$ python3 -q
>>> import numpy as np
>>> np.set_printoptions(precision=2, suppress=True, linewidth=120, floatmode="fixed")
>>> def tidy(a):
...     return np.round(a, 2) + 0
... 
>>> X = np.load("block0.npy")
>>> X
array([[ 2.40, -0.10,  0.30, -1.30],
       [-0.60,  0.70,  0.40,  0.80],
       [-2.10,  1.40,  0.00, -2.10],
       [ 5.40, -2.20,  0.90, -1.70],
       [-0.60, -1.00, -1.20, -1.60]])
>>> x = np.array([0, 3, 3, 1])
>>> rhs = X @ x
>>> print(tidy(rhs))
[-0.70  4.10  2.10 -5.60 -8.20]
>>> tidy(np.linalg.solve(X.T @ X, X.T @ rhs))
array([0.00, 3.00, 3.00, 1.00])
>>> rng = np.random.default_rng(60207)
>>> rhs = rhs + 0.05 * rng.normal(size=5)
>>> tidy(rhs)
array([-0.65,  4.05,  2.06, -5.59, -8.27])
>>> beta, *_ = np.linalg.lstsq(X, rhs)
>>> beta.round()
array([0.00, 3.00, 3.00, 1.00])
>>> [round(float(np.linalg.norm(np.linalg.solve(X.T @ X + lam * np.eye(4), X.T @ rhs))), 2) for lam in (0, 1, 10, 100)]
[4.37, 3.52, 1.51, 0.36]
>>> out = X / np.linalg.norm(X, axis=1, keepdims=True)
>>> C2 = out @ out.T
>>> tidy(C2)
array([[ 1.00, -0.69, -0.27,  0.93,  0.06],
       [-0.69,  1.00,  0.13, -0.73, -0.71],
       [-0.27,  0.13,  1.00, -0.54,  0.42],
       [ 0.93, -0.73, -0.54,  1.00,  0.04],
       [ 0.06, -0.71,  0.42,  0.04,  1.00]])
>>> tidy(np.degrees(np.arccos(np.clip(C2[1, 3], -1, 1))))
np.float64(137.13)
>>> (C2 - 2 * np.eye(5)).round(6).argmax(axis=1)
array([3, 2, 4, 0, 2])
>>> P = X @ np.linalg.solve(X.T @ X, X.T)
>>> tidy(P @ X[:, 3])
array([-1.30,  0.80, -2.10, -1.70, -1.60])
>>> tidy(np.linalg.eigvalsh(P))
array([0.00, 1.00, 1.00, 1.00, 1.00])
>>> np.allclose(P @ P, P)
True
>>> print(tidy((np.eye(5) - P) @ X))
[[0.00 0.00 0.00 0.00]
 [0.00 0.00 0.00 0.00]
 [0.00 0.00 0.00 0.00]
 [0.00 0.00 0.00 0.00]
 [0.00 0.00 0.00 0.00]]
>>> q, V = np.linalg.qr(X[:, :1])[0], np.linalg.qr(X[:, 1:])[0]
>>> sv = np.linalg.svd(q.T @ V, compute_uv=False)
>>> tidy(np.linalg.norm(q @ q.T - V @ V.T, 2))
np.float64(1.0)
>>> (sv > 0.9).sum()
np.int64(1)
>>> print(tidy(sv))
[0.97]
>>> x = np.array([2, 6, 8, 3])
>>> a = np.maximum(X @ x, 0)
>>> np.flatnonzero(a > 1e-9)
array([0, 1])
>>> tidy(a)
array([2.70, 8.60, 0.00, 0.00, 0.00])
>>> tidy(np.maximum(X @ x, 0) - np.maximum(-X @ x, 0))
array([  2.70,   8.60,  -2.10,  -0.30, -21.60])
>>> tidy(X.T @ a)
array([1.32, 5.75, 4.25, 3.37])
>>> m1 = np.load("w.npy")
>>> tidy(m1)
array([[-2.23,  3.17,  1.19, -0.04,  1.77,  2.33],
       [-1.34,  0.13, -3.17, -3.12,  1.51, -1.04],
       [ 2.68,  2.19, -3.01,  1.55, -0.09,  1.22],
       [ 2.83, -1.10,  1.33, -1.27,  3.40,  0.91],
       [ 1.64,  1.89,  1.31, -3.25, -2.53,  0.20],
       [-0.60, -2.32, -0.96, -0.81, -1.25,  4.02]])
>>> x = np.array([0, 2, 1, 2, -2, 2])
>>> rhs = m1 @ x
>>> tidy(rhs)
array([  8.56, -14.26,   7.11,  -8.38,   4.05,   3.32])
>>> tidy(np.linalg.solve(m1, rhs + m1[:, 2]))
array([ 0.00,  2.00,  2.00,  2.00, -2.00,  2.00])
>>> print(tidy(np.linalg.solve(m1, m1[:, 5])))
[0.00 0.00 0.00 0.00 0.00 1.00]
>>> print(tidy(np.linalg.solve(m1.T, m1[1])))
[0.00 1.00 0.00 0.00 0.00 0.00]
>>> x = np.array([-2, -1, 1, 0, -2, -3])
>>> tidy(np.einsum("ij,j->i", m1, x))
array([ -8.03,  -0.53, -14.06, -12.78,   0.61,  -7.00])
>>> tidy(m1 @ (2 * x))
array([-16.07,  -1.05, -28.11, -25.55,   1.22, -13.99])
>>> f = np.array([2, 2, -3, -3, -2, -9])
>>> out = m1 + np.outer(f, np.eye(6)[2])
>>> tidy(out)
array([[-2.23,  3.17,  3.19, -0.04,  1.77,  2.33],
       [-1.34,  0.13, -1.17, -3.12,  1.51, -1.04],
       [ 2.68,  2.19, -6.01,  1.55, -0.09,  1.22],
       [ 2.83, -1.10, -1.67, -1.27,  3.40,  0.91],
       [ 1.64,  1.89, -0.69, -3.25, -2.53,  0.20],
       [-0.60, -2.32, -9.96, -0.81, -1.25,  4.02]])
>>> np.linalg.matrix_rank(np.linalg.inv(out) - np.linalg.inv(m1), tol=1e-8)
np.int64(1)
